$ python3 -q
>>> import numpy as np
>>> from numpy import linalg as LA
>>> np.set_printoptions(suppress=True, linewidth=160)
>>> feats = np.load("a.npy")
>>> print(feats.round(3))
[[ 0.929 -0.357  0.071  0.071]
 [-0.357 -0.786  0.357  0.357]
 [ 0.071  0.357  0.929 -0.071]
 [ 0.071  0.357 -0.071  0.929]]
>>> print(np.round(feats[:, 3] @ feats[:, 2], 3))
0.0
>>> print(np.round(feats @ feats.T, 3) + 0)
[[1. 0. 0. 0.]
 [0. 1. 0. 0.]
 [0. 0. 1. 0.]
 [0. 0. 0. 1.]]
>>> print(np.round(LA.svd(feats, compute_uv=False), 3))
[1. 1. 1. 1.]
>>> print(np.round(LA.pinv(feats), 3))
[[ 0.929 -0.357  0.071  0.071]
 [-0.357 -0.786  0.357  0.357]
 [ 0.071  0.357  0.929 -0.071]
 [ 0.071  0.357 -0.071  0.929]]
>>> print(np.round(feats.T @ feats, 3) + 0)
[[1. 0. 0. 0.]
 [0. 1. 0. 0.]
 [0. 0. 1. 0.]
 [0. 0. 0. 1.]]
>>> w, vecs = LA.eigh(feats)
>>> x = np.array([1, 9, 1, 5])
>>> print(round(float(np.abs(feats).sum(axis=1).max()), 3), np.round(np.abs(w).max(), 3))
1.857 1.0
>>> print(np.round(LA.eigvalsh(feats[1:, 1:]), 3))
[-0.929  1.     1.   ]
>>> print(np.round(vecs * np.maximum(w, 0) @ vecs.T, 3))
[[ 0.964 -0.179  0.036  0.036]
 [-0.179  0.107  0.179  0.179]
 [ 0.036  0.179  0.964 -0.036]
 [ 0.036  0.179 -0.036  0.964]]
>>> M2 = np.array([[3, 0, 1], [2, 1, 2], [-1, 0, -2], [1, -2, 3]])
>>> print(np.round(np.einsum("ij,ij->i", feats, feats), 3))
[1. 1. 1. 1.]
>>> print(np.round(feats @ M2, 3))
[[ 2.071 -0.5    0.286]
 [-2.643 -1.5   -1.571]
 [-0.071  0.5   -1.286]
 [ 1.929 -1.5    3.714]]
>>> print(np.round(np.einsum("ik,kj->ji", feats, M2), 3))
[[ 2.071 -2.643 -0.071  1.929]
 [-0.5   -1.5    0.5   -1.5  ]
 [ 0.286 -1.571 -1.286  3.714]]
